$ python -q
>>> import numpy as np
>>> from numpy import linalg as LA
>>> np.set_printoptions(precision=2, suppress=True, linewidth=100, legacy="1.25")
>>> K = np.loadtxt("out10.csv", delimiter=",")
>>> print(K)
[[ 0.41 -0.99 -0.28  0.24]
 [ 1.02 -1.31 -0.5   0.7 ]
 [ 0.31  0.29 -0.26  0.05]
 [-4.28  6.23  1.8  -1.71]
 [ 3.79 -5.83 -1.67  1.28]
 [-1.14  1.81  0.79 -0.72]
 [ 3.3  -4.82 -1.91  1.74]
 [ 0.78 -1.33 -0.44  0.91]
 [ 0.37 -0.13  0.31  0.16]
 [ 0.38 -0.63 -0.74  0.58]
 [-0.52  1.28 -0.16 -0.77]
 [ 0.14 -0.02 -0.49 -0.24]]
>>> left, s, VT = LA.svd(K)
>>> print(np.argmax(s[:-1] / (s[1:] + 1e-6)) + 1)
1
>>> s
array([13.15,  1.12,  1.03,  0.59])
>>> out = left[:, :1] @ np.diag(s[:1]) @ VT[:1]
>>> print(np.round(np.abs(K - out).max(), 2))
0.51
>>> out = K / LA.norm(K, axis=1)
Traceback (most recent call last):
  File "<python-input-10>", line 1, in <module>
    out = K / LA.norm(K, axis=1)
          ~~^~~~~~~~~~~~~~~~~~~~
ValueError: operands could not be broadcast together with shapes (12,4) (12,) 
>>> out = K / LA.norm(K, axis=1, keepdims=True)
>>> G = out @ out.T
>>> (G - 2 * np.eye(12)).round(6).argmax(axis=1)
array([ 4,  6, 11,  5,  6,  3,  1,  1,  1,  7,  3,  2])
>>> G[9]
array([ 0.83,  0.89,  0.26, -0.83,  0.82, -0.9 ,  0.88,  0.9 ,  0.14,  1.  , -0.7 ,  0.43])
>>> print((np.abs(G) > 0.9).astype(int))
[[1 1 0 1 1 1 1 1 0 0 0 0]
 [1 1 0 1 1 1 1 1 0 0 0 0]
 [0 0 1 0 0 0 0 0 0 0 0 0]
 [1 1 0 1 1 1 1 1 0 0 0 0]
 [1 1 0 1 1 1 1 1 0 0 0 0]
 [1 1 0 1 1 1 1 1 0 1 0 0]
 [1 1 0 1 1 1 1 1 0 0 0 0]
 [1 1 0 1 1 1 1 1 0 1 1 0]
 [0 0 0 0 0 0 0 0 1 0 0 0]
 [0 0 0 0 0 1 0 1 0 1 0 0]
 [0 0 0 0 0 0 0 1 0 0 1 0]
 [0 0 0 0 0 0 0 0 0 0 0 1]]
>>> round(np.degrees(np.arccos(np.clip(G[9, 10], -1, 1))), 2)
134.58
>>> lab = K[:, 1] > np.median(K[:, 1])
>>> u = K[lab].mean(axis=0) - K[~lab].mean(axis=0)
>>> (((K - K.mean(axis=0)) @ u > 0) == lab).mean()
1.0
>>> print(lab.astype(int))
[0 0 1 1 0 1 0 0 1 0 1 1]
>>> np.argsort(-np.abs(u).round(6), kind="stable")
array([1, 0, 3, 2])
>>> u
array([-2.47,  4.06,  1.26, -1.45])
>>> x0 = np.array([-6, -1, -5, -2])
>>> rhs = K @ x0
>>> LA.solve(K.T @ K, K.T @ rhs)
array([-6., -1., -5., -2.])
>>> np.round(LA.pinv(K) @ K, 2) + 0
array([[1., 0., 0., 0.],
       [0., 1., 0., 0.],
       [0., 0., 1., 0.],
       [0., 0., 0., 1.]])
>>> rng = np.random.default_rng(326)
>>> rhs = rhs + 0.02 * rng.normal(size=12)
>>> print(rhs)
[ -0.53  -3.71  -0.98  13.86 -11.13   2.51  -8.89  -2.96  -3.93   0.87   4.19   2.09]
>>> beta, *_ = LA.lstsq(K, rhs)
>>> np.round(K.T @ (rhs - K @ beta), 2) + 0
array([0., 0., 0., 0.])
>>> print(beta)
[-6.   -1.01 -4.98 -1.99]
>>> round(LA.norm(rhs - K @ beta), 2)
0.06
>>> Xs = K - K.mean(axis=0)
>>> left, s, VT = LA.svd(Xs, full_matrices=False)
>>> (np.sign(left[:, 0]) == np.sign(left[0, 0])).astype(int)
array([1, 1, 0, 0, 1, 0, 1, 1, 0, 1, 0, 0])
>>> np.abs(left[:, 0]).argmax()
3
>>> np.round(Xs.mean(axis=0), 2) + 0
array([0., 0., 0., 0.])
>>> np.searchsorted(np.cumsum(s ** 2) / (s ** 2).sum(), 0.9) + 1
1
>>> np.round(s ** 2 / (s ** 2).sum(), 2) + 0
array([0.99, 0.01, 0.01, 0.  ])
>>> s
array([12.94,  1.04,  0.99,  0.57])
>>> t = np.sort(rng.uniform(-2, 2, 18))
>>> feats = np.c_[t, t ** 2, t ** 3] @ np.array([[3, 0, 3], [1, 1, 1], [0, 2, 3]])
>>> feats
array([[ -2.01, -11.77, -25.6 ],
       [ -2.23,  -6.13, -15.46],
       [ -2.21,  -2.76,  -8.92],
       [ -2.19,  -2.33,  -8.03],
       [ -2.08,  -1.39,  -5.95],
       [ -1.58,  -0.17,  -2.52],
       [ -1.48,  -0.09,  -2.2 ],
       [ -1.05,   0.03,  -1.25],
       [ -0.33,   0.01,  -0.34],
       [  0.77,   0.08,   0.81],
       [  1.74,   0.49,   2.1 ],
       [  2.27,   0.88,   3.  ],
       [  3.13,   1.77,   4.78],
       [  4.4 ,   3.67,   8.15],
       [  4.82,   4.45,   9.48],
       [  6.07,   7.22,  14.03],
       [  6.19,   7.54,  14.53],
       [  9.94,  19.74,  33.61]])
>>> Xs = feats - feats.mean(axis=0)
>>> left, s, VT = LA.svd(Xs, full_matrices=False)
>>> np.round(s ** 2 / (s ** 2).sum(), 2) + 0
array([0.99, 0.01, 0.  ])
>>> print(LA.matrix_rank(Xs))
3
>>> s
array([60.63,  6.38,  3.45])
>>> np.searchsorted(np.cumsum(s ** 2) / (s ** 2).sum(), 0.9) + 1
1
>>> np.round(Xs.mean(axis=0), 2) + 0
array([0., 0., 0.])
>>> VT[0] * np.sign(VT[0, np.abs(VT[0]).argmax()])
array([0.23, 0.43, 0.87])
>>> Xs = feats - feats.mean(axis=0)
>>> V = LA.svd(Xs)[2][:1]
>>> out = Xs - Xs @ V.T @ V
>>> np.round(LA.norm(out) / LA.norm(Xs), 2)
0.12
>>> LA.norm(out, axis=1).round(6).argmax()
0
>>> out.std(axis=0)
array([1.42, 0.86, 0.41])
>>> print(np.diag(V.T @ V))
[0.05 0.19 0.76]
>>> d = LA.norm(feats[:, None] - feats[None], axis=-1)
>>> print(d[17].round(6).argsort(kind="stable")[:4])
[17 16 15 14]
>>> d.mean(axis=1).argmax()
17
>>> (d + 1e9 * np.eye(18)).round(6).argmin(axis=1)
array([ 1,  2,  3,  2,  3,  6,  5,  6,  7,  8, 11, 10, 11, 14, 13, 16, 15, 16])
>>> proj = feats @ LA.solve(feats.T @ feats, feats.T)
>>> np.round(np.diag(proj), 2) + 0
array([0.66, 0.23, 0.14, 0.14, 0.12, 0.07, 0.06, 0.03, 0.  , 0.01, 0.04, 0.06, 0.09, 0.12, 0.13,
       0.16, 0.16, 0.76])
>>> x0 = np.array([-2, -4, 3])
>>> x0 @ feats
Traceback (most recent call last):
  File "<python-input-67>", line 1, in <module>
    x0 @ feats
    ~~~^~~~~~~
ValueError: matmul: Input operand 1 has a mismatch in its core dimension 0, with gufunc signature (n?,k),(k,m?)->(n?,m?) (size 18 is different from 3)
>>> LA.norm(feats @ x0) <= LA.norm(feats, 2) * LA.norm(x0) + 1e-9
True
>>> np.sign((feats @ x0).round(6))
array([-1., -1., -1., -1., -1., -1., -1., -1., -1.,  1.,  1.,  1.,  1.,  1.,  1.,  1.,  1.,  1.])
>>> print(feats @ (2 * x0))
[-51.38 -34.8  -22.57 -20.74 -16.21  -7.47  -6.54  -3.54  -0.78   1.12   1.74   1.89   1.99   2.
   2.01   2.11   2.13   3.95]
>>> E = np.load("layer16.npy")
>>> print(E)
[[ 4  4  4  4  4]
 [ 4  8  8  8  8]
 [ 4  8 12 12 12]
 [ 4  8 12 16 16]
 [ 4  8 12 16 20]]
>>> evals, V = LA.eig(E)
>>> np.round(np.prod(evals), 2)
1024.0
>>> evals
array([49.37,  5.79,  2.33,  1.41,  1.09])
>>> print(np.round(E @ V[:, 0] - evals[0] * V[:, 0], 2) + 0)
[0. 0. 0. 0. 0.]
>>> np.sort(LA.eigvals(E.T))
array([ 1.09,  1.41,  2.33,  5.79, 49.37])
>>> np.kron(np.eye(2, dtype=int), E)
array([[ 4,  4,  4,  4,  4,  0,  0,  0,  0,  0],
       [ 4,  8,  8,  8,  8,  0,  0,  0,  0,  0],
       [ 4,  8, 12, 12, 12,  0,  0,  0,  0,  0],
       [ 4,  8, 12, 16, 16,  0,  0,  0,  0,  0],
       [ 4,  8, 12, 16, 20,  0,  0,  0,  0,  0],
       [ 0,  0,  0,  0,  0,  4,  4,  4,  4,  4],
       [ 0,  0,  0,  0,  0,  4,  8,  8,  8,  8],
       [ 0,  0,  0,  0,  0,  4,  8, 12, 12, 12],
       [ 0,  0,  0,  0,  0,  4,  8, 12, 16, 16],
       [ 0,  0,  0,  0,  0,  4,  8, 12, 16, 20]])
>>> round(LA.eigvals(E).sum().real, 2)
60.0
>>> np.round(LA.det(E[::-1]), 2)
1024.0
>>> print(np.einsum("ii->", E))
60
>>> evals, V = LA.eigh(E)
>>> x0 = np.array([2, 1, 1, 0, 0])
>>> V * np.maximum(evals, 0) @ V.T
array([[ 4.,  4.,  4.,  4.,  4.],
       [ 4.,  8.,  8.,  8.,  8.],
       [ 4.,  8., 12., 12., 12.],
       [ 4.,  8., 12., 16., 16.],
       [ 4.,  8., 12., 16., 20.]])
>>> x0 @ E @ x0
84
>>> print((np.sign(V[:, -1].round(6)) == np.sign(V[0, -1].round(6))).astype(int))
[1 1 1 1 1]
>>> print(x0 @ E @ x0 / (x0 @ x0), round(evals[0], 2), np.round(evals[-1], 2))
14.0 1.09 49.37
>>> V * np.abs(evals) @ V.T
array([[ 4.,  4.,  4.,  4.,  4.],
       [ 4.,  8.,  8.,  8.,  8.],
       [ 4.,  8., 12., 12., 12.],
       [ 4.,  8., 12., 16., 16.],
       [ 4.,  8., 12., 16., 20.]])
>>> out = E / np.sqrt((E ** 2).mean(axis=1, keepdims=True))
>>> LA.matrix_rank(out) == LA.matrix_rank(E)
True
>>> LA.norm(out, axis=1)
array([2.24, 2.24, 2.24, 2.24, 2.24])
>>> W0 = np.load("a.npy")
>>> W0
array([[-15.51,   2.23,   4.48,  10.99],
       [ -3.78,   0.51,   1.15,   2.76],
       [ -1.1 ,   0.04,   0.25,   0.73],
       [ -0.52,  -0.04,  -0.14,   0.05],
       [ -8.88,   1.42,   2.51,   6.39],
       [ -0.31,   0.1 ,   0.06,   0.44],
       [ -0.05,   0.02,   0.14,   0.09],
       [ -3.62,   0.55,   1.  ,   2.68],
       [ 11.8 ,  -1.81,  -3.22,  -8.44],
       [ -6.32,   0.89,   1.79,   4.58],
       [  1.43,  -0.15,  -0.36,  -0.89],
       [  6.05,  -0.86,  -1.82,  -4.21],
       [ -2.73,   0.54,   0.89,   2.  ],
       [ -4.84,   0.52,   1.23,   3.45],
       [  1.12,  -0.15,  -0.3 ,  -0.99],
       [ -7.08,   1.14,   1.99,   5.11]])
>>> x0 = np.array([2, 3, -4, 5])
>>> rhs = W0 @ x0
>>> LA.lstsq(W0, rhs)[0]
array([ 2.,  3., -4.,  5.])
>>> rhs = rhs + 0.3 * rng.normal(size=16)
>>> print(rhs)
[ 13.33   3.02   0.69  -0.29   7.57   2.17  -0.2    3.92 -11.53   5.32  -0.37  -3.84   2.84   4.37
  -1.72   6.92]
>>> beta, *_ = LA.lstsq(W0, rhs)
>>> beta
array([ 2.03,  2.83, -4.49,  5.27])
>>> np.round(LA.norm(rhs - W0 @ beta), 2)
1.45
>>> A = np.array([[0, 0, 2], [2, 0, 0], [0, 0, 0]])
>>> print(LA.eigvals(A))
[0. 0. 0.]
>>> np.poly(A)
array([1., 0., 0., 0.])
>>> round(LA.det(2 * A), 2), round(float(LA.det(A)), 2)
(0.0, 0.0)
>>> np.einsum("ii->", A)
0
>>> M = np.cumsum(np.array([[1, 0, -1, -2],
...     [-3, -3, -2, -3],
...     [-2, 2, 1, -2],
...     [2, -2, -2, -1],
...     [1, -3, -1, 3],
...     [2, -2, 0, -1],
...     [2, -3, -3, -2],
...     [2, 2, 1, -3],
...     [0, -1, -2, 0],
...     [0, 0, 0, -3],
...     [3, 1, -2, -3],
...     [1, 1, 1, -2],
...     [-1, 1, 1, 1],
...     [3, -1, 3, 0],
...     [-3, -1, 3, 0],
...     [-2, 2, 3, 3],
...     [-2, -2, -1, 0],
...     [1, -1, 3, -3],
...     [-2, 1, 3, -1],
...     [0, 2, 3, -3],
...     [-3, -3, -2, 1],
...     [-1, 2, -1, -2]]), axis=0)
>>> M
array([[  1,   0,  -1,  -2],
       [ -2,  -3,  -3,  -5],
       [ -4,  -1,  -2,  -7],
       [ -2,  -3,  -4,  -8],
       [ -1,  -6,  -5,  -5],
       [  1,  -8,  -5,  -6],
       [  3, -11,  -8,  -8],
       [  5,  -9,  -7, -11],
       [  5, -10,  -9, -11],
       [  5, -10,  -9, -14],
       [  8,  -9, -11, -17],
       [  9,  -8, -10, -19],
       [  8,  -7,  -9, -18],
       [ 11,  -8,  -6, -18],
       [  8,  -9,  -3, -18],
       [  6,  -7,   0, -15],
       [  4,  -9,  -1, -15],
       [  5, -10,   2, -18],
       [  3,  -9,   5, -19],
       [  3,  -7,   8, -22],
       [  0, -10,   6, -21],
       [ -1,  -8,   5, -23]])
>>> lab = rng.permutation(3)
>>> lab
array([2, 0, 1])
>>> out = A[lab][:, lab]
>>> out
array([[0, 0, 0],
       [2, 0, 0],
       [0, 2, 0]])
>>> np.trace(out)
0
>>> np.diag(out)
array([0, 0, 0])
>>> out = M / LA.norm(M, axis=1, keepdims=True)
>>> G = out @ out.T
>>> LA.norm(out, axis=1)
array([1., 1., 1., 1., 1., 1., 1., 1., 1., 1., 1., 1., 1., 1., 1., 1., 1., 1., 1., 1., 1., 1.])
>>> (G - 2 * np.eye(22)).round(6).argmax(axis=1)
array([12,  3,  3,  1,  5,  6,  5,  9,  7,  7, 11, 12, 11, 14, 15, 14, 17, 16, 20, 18, 21, 20])
>>> u = np.array([-5, 0, -3, 1])
>>> mat = np.array([np.roll(u, i) for i in range(4)])
>>> print(mat)
[[-5  0 -3  1]
 [ 1 -5  0 -3]
 [-3  1 -5  0]
 [ 0 -3  1 -5]]
>>> O, r_ = LA.qr(mat)
>>> print(np.round(O.T @ O, 2) + 0)
[[1. 0. 0. 0.]
 [0. 1. 0. 0.]
 [0. 0. 1. 0.]
 [0. 0. 0. 1.]]
>>> O.shape, r_.shape
((4, 4), (4, 4))
>>> round(float(abs(r_[0, 0])), 2), np.round(LA.norm(mat[:, 0]), 2)
(5.92, 5.92)
>>> O
array([[-0.85, -0.2 ,  0.41, -0.28],
       [ 0.17, -0.83, -0.34, -0.42],
       [-0.51,  0.05, -0.8 ,  0.33],
       [ 0.  , -0.52,  0.29,  0.8 ]])
>>> r_
array([[ 5.92, -1.35,  5.07, -1.35],
       [ 0.  ,  5.76, -0.2 ,  4.89],
       [ 0.  ,  0.  ,  3.04, -0.06],
       [ 0.  ,  0.  ,  0.  , -3.04]])
